>>> import numpy as np
>>> from numpy import linalg as LA
>>> np.set_printoptions(precision=1, suppress=True, linewidth=120, sign=" ")
>>> def rnd(a):
...     return np.round(a, 1) + 0
... 
>>> J = np.array([[0.0, 0.0, 0.0, 0.0, 2.0],
...     [0.0, 0.0, 0.0, 0.0, 8.0],
...     [0.0, 0.0, 0.0, 0.0, -9.0],
...     [0.0, 0.0, 0.0, 0.0, -5.0],
...     [2.0, 8.0, -9.0, -5.0, 0.0]])
>>> U, sigma, Vt = LA.svd(J)
>>> rnd(sigma)
array([ 13.2,  13.2,   0. ,   0. ,   0. ])
>>> np.argmax(sigma[:-1] / (sigma[1:] + 1e-6)) + 1
np.int64(2)
>>> other = U[:, :2] @ np.diag(sigma[:2]) @ Vt[:2]
>>> rnd(LA.norm(J - other, 2)), sigma[2]
(np.float64(0.0), np.float64(0.0))
>>> LA.matrix_rank(other)
np.int64(2)
>>> rnd(LA.norm(J - other) / LA.norm(J))
np.float64(0.0)
>>> LA.matrix_rank(J, rtol=0.05)
np.int64(2)
>>> cov = J.T @ J
>>> cov
array([[  4.,  16., -18., -10.,   0.],
       [ 16.,  64., -72., -40.,   0.],
       [-18., -72.,  81.,  45.,   0.],
       [-10., -40.,  45.,  25.,   0.],
       [  0.,   0.,   0.,   0., 174.]])
>>> np.diag(cov)
array([   4.,   64.,   81.,   25.,  174.])
>>> rnd(LA.svd(J, compute_uv=False) ** 2)
array([ 174.,  174.,    0.,    0.,    0.])
>>> rnd(LA.eigvalsh(cov)[::-1])
array([ 174.,  174.,    0.,    0.,    0.])
>>> (J @ J.T).shape
(5, 5)
>>> data = np.loadtxt("layer6.csv", delimiter=",")
>>> data
array([[  4.,   5.],
       [  6.,   7.],
       [  8.,   9.],
       [ 10.,  11.],
       [ 12.,  13.]])
>>> W1 = np.array([[8, 5, -9, -4, -4, 1], [9, 2, -9, -9, 6, 6]])
>>> coef = np.array([2, -3, -3, 0, -3, 1])
>>> H = np.maximum(data @ W1 + coef, 0)
>>> LA.matrix_rank(H)
np.int64(2)
>>> (H > 0).mean(axis=0)
array([ 1.,  1.,  0.,  0.,  1.,  1.])
>>> H
array([[  79.,   27.,    0.,    0.,   11.,   35.],
       [ 113.,   41.,    0.,    0.,   15.,   49.],
       [ 147.,   55.,    0.,    0.,   19.,   63.],
       [ 181.,   69.,    0.,    0.,   23.,   77.],
       [ 215.,   83.,    0.,    0.,   27.,   91.]])
>>> W2 = np.array([[4, 6], [8, 9], [5, 4], [8, 3], [5, 1], [6, 7]])
>>> (H @ W2).round(6).argmax(axis=1)
array([ 1,  1,  1,  1,  1])
